In [1]: import numpy as np

In [2]: np.set_printoptions(precision=1, suppress=True, linewidth=140)

In [3]: rd = lambda a: np.round(a, 1) + 0

In [4]: data = np.loadtxt("mat.csv", delimiter=",")

In [5]: data
Out[5]: 
array([[-37.5,  17.1,  13.8,   0.7,  10.8,  -3.6],
       [-19.2, -41.2,  12.1,  -9. , -45.5,  27.2],
       [-36.6,  15.5,  13.2,  -0.1,   7.6,  -5.5],
       [  3.8, -18.1,  15.2,  -3. ,  45. ,  29. ],
       [  4.9, -20.3,  16.2,  -1. ,  43.7,  30.1],
       [  4.4, -18.2,  13.7,  -1. ,  44.6,  30.7],
       [-37.6,  16.3,  13.5,   0.8,  12. ,  -5. ],
       [-20.7, -40.2,  11. ,  -9.3, -45.1,  30.5],
       [-38.5,  15.3,  14.5,  -0.1,  12.4,  -3.9],
       [-21.9, -40.3,  11.8,  -9. , -45. ,  27.9],
       [  5.8, -18.5,  15.9,  -2.2,  43.6,  32.1],
       [  4.8, -17. ,  15.3,  -2.4,  44.2,  29.2],
       [  4. , -16.7,  15.9,  -2. ,  43.3,  29.6],
       [-37.9,  17.5,  13.1,  -0.8,   8.6,  -5. ],
       [-20.5, -39.4,  12.1,  -8.1, -45.4,  29.1]])

In [6]: vec = np.array([-1, -3, 2, -1, -2, 3])

In [7]: y = data @ vec

In [8]: np.linalg.solve(data, y)
LinAlgError: Last 2 dimensions of the array must be square


In [9]: rd(np.linalg.pinv(data) @ data)
Out[9]: 
array([[1., 0., 0., 0., 0., 0.],
       [0., 1., 0., 0., 0., 0.],
       [0., 0., 1., 0., 0., 0.],
       [0., 0., 0., 1., 0., 0.],
       [0., 0., 0., 0., 1., 0.],
       [0., 0., 0., 0., 0., 1.]])

In [10]: rd(np.linalg.solve(data.T @ data, data.T @ y))
Out[10]: array([-1., -3.,  2., -1., -2.,  3.])

In [11]: rng = np.random.default_rng(752)

In [12]: y = y + 0.1 * rng.normal(size=15)

In [13]: rd(y)
Out[13]: array([-19.3, 348.5, -15. ,  80.9,  92.2,  81.3, -24. , 354.3, -14.8, 349.3,  93. ,  78.4,  82.2, -20. , 349.1])

In [14]: coef, *_ = np.linalg.lstsq(data, y)

In [15]: rd(coef)
Out[15]: array([-1., -3.,  2., -1., -2.,  3.])

In [16]: coef.round()
Out[16]: array([-1., -3.,  2., -1., -2.,  3.])

In [17]: rd(data.T @ (y - data @ coef))
Out[17]: array([0., 0., 0., 0., 0., 0.])

In [18]: [round(float(np.linalg.norm(np.linalg.solve(data.T @ data + lam * np.eye(6), data.T @ y))), 2) for lam in (0, 1, 10, 100)]
Out[18]: [5.3, 5.28, 5.22, 5.18]
